% python3 -q
>>> import numpy as np
>>> from numpy import linalg as LA
>>> np.set_printoptions(precision=1, suppress=True, linewidth=160, legacy="1.25")
>>> tidy = lambda a: np.round(a, 1) + 0
>>> X = np.loadtxt("out4.csv", delimiter=",")
>>> X
array([[ 0.4, -3.8,  2.4],
       [ 1.1,  7.2,  2. ],
       [ 0.1,  6.9,  4. ],
       [ 0.1, -5.1,  1.1],
       [ 1. , -1.3, -2.1],
       [ 3.6, -1.5, -1.1],
       [ 0.1, -4. ,  1.9],
       [ 1.9, -0.9, -2.4],
       [ 3.6, -0.6, -3.2],
       [ 0.6, -4.3,  0.2],
       [ 2. ,  4.8,  3.1],
       [ 3.5, -0.9, -3.3],
       [ 2.3, -0.2, -2.2],
       [-1. ,  5.4,  5.5]])
>>> cen = X - X.mean(axis=1)
Traceback (most recent call last):
  File "<python-input-6>", line 1, in <module>
    cen = X - X.mean(axis=1)
          ~~^~~~~~~~~~~~~~~~
ValueError: operands could not be broadcast together with shapes (14,3) (14,) 
>>> cen = X - X.mean(axis=0)
>>> Uu, sig, vt = LA.svd(cen, full_matrices=False)
>>> tidy(vt[0] * np.sign(vt[0, np.abs(vt[0]).argmax()]))
array([-0.1,  0.9,  0.4])
>>> tidy(np.abs(vt[-1]))
array([0.9, 0.1, 0.5])
>>> print(tidy(sig))
[16.4  9.5  2.6]
>>> np.abs(vt[0]).argmax()
1
>>> print(tidy(sig ** 2 / (sig ** 2).sum()))
[0.7 0.2 0. ]
>>> tidy((sig ** 2).sum() ** 2 / (sig ** 4).sum())
1.7
>>> LA.matrix_rank(cen)
3
>>> (np.sign(Uu[:, 0]) == np.sign(Uu[0, 0])).astype(int)
array([1, 0, 0, 1, 1, 1, 1, 1, 1, 1, 0, 1, 1, 0])
>>> tidy(LA.svd(X, compute_uv=False))
array([16.4,  9.6,  5.7])
>>> tidy(LA.norm(X))
19.9
>>> tidy(X - X[0])
array([[ 0. ,  0. ,  0. ],
       [ 0.7, 11. , -0.4],
       [-0.3, 10.7,  1.6],
       [-0.3, -1.3, -1.3],
       [ 0.6,  2.5, -4.5],
       [ 3.2,  2.3, -3.5],
       [-0.3, -0.2, -0.5],
       [ 1.5,  2.9, -4.8],
       [ 3.2,  3.2, -5.6],
       [ 0.2, -0.5, -2.2],
       [ 1.6,  8.6,  0.7],
       [ 3.1,  2.9, -5.7],
       [ 1.9,  3.6, -4.6],
       [-1.4,  9.2,  3.1]])
>>> np.unravel_index(np.abs(X).argmax(), X.shape)
(1, 1)
>>> np.count_nonzero(X)
42
>>> print(tidy(np.diff(X, axis=0)))
[[  0.7  11.   -0.4]
 [ -1.   -0.3   2. ]
 [  0.  -12.   -2.9]
 [  0.9   3.8  -3.2]
 [  2.6  -0.2   1. ]
 [ -3.5  -2.5   3. ]
 [  1.8   3.1  -4.3]
 [  1.7   0.3  -0.8]
 [ -3.   -3.7   3.4]
 [  1.4   9.1   2.9]
 [  1.5  -5.7  -6.4]
 [ -1.2   0.7   1.1]
 [ -3.3   5.6   7.7]]
>>> X[14]
Traceback (most recent call last):
  File "<python-input-23>", line 1, in <module>
    X[14]
    ~^^^^
IndexError: index 14 is out of bounds for axis 0 with size 14
>>> X[:, 3]
Traceback (most recent call last):
  File "<python-input-24>", line 1, in <module>
    X[:, 3]
    ~^^^^^^
IndexError: index 3 is out of bounds for axis 1 with size 3
>>> tidy(X.sum(axis=0))
array([19.3,  1.7,  5.9])
>>> C = X[[7, 12]].astype(float)
>>> for _ in range(4):
...     lab = LA.norm(X[:, None] - C, axis=-1).argmin(axis=1)
...     C = np.array([X[lab == j].mean(axis=0) for j in range(2)])
... 
>>> lab
array([0, 1, 1, 0, 0, 0, 0, 0, 0, 0, 1, 0, 0, 1])
>>> tidy(C[1] - C[0])
array([-1.2,  8.3,  4.5])
>>> np.bincount(lab)
array([10,  4])
>>> tidy(C)
array([[ 1.7, -2.3, -0.9],
       [ 0.6,  6.1,  3.6]])
>>> gram = np.cov(X, rowvar=False)
>>> tidy(np.corrcoef(X.T))
array([[ 1. , -0.1, -0.8],
       [-0.1,  1. ,  0.5],
       [-0.8,  0.5,  1. ]])
>>> np.argwhere(np.triu(np.abs(np.corrcoef(X.T)) > 0.8, 1))
array([], shape=(0, 2), dtype=int64)
>>> print(np.argsort(-X.std(axis=0).round(6), kind="stable"))
[1 2 0]
>>> tidy(X.std(axis=0))
array([1.4, 4.1, 2.7])
>>> tidy(LA.eigvalsh(gram)[::-1])
array([20.7,  6.9,  0.5])
>>> tidy(np.polyfit(X[:, 1], X[:, 0], 1))
array([0. , 1.4])
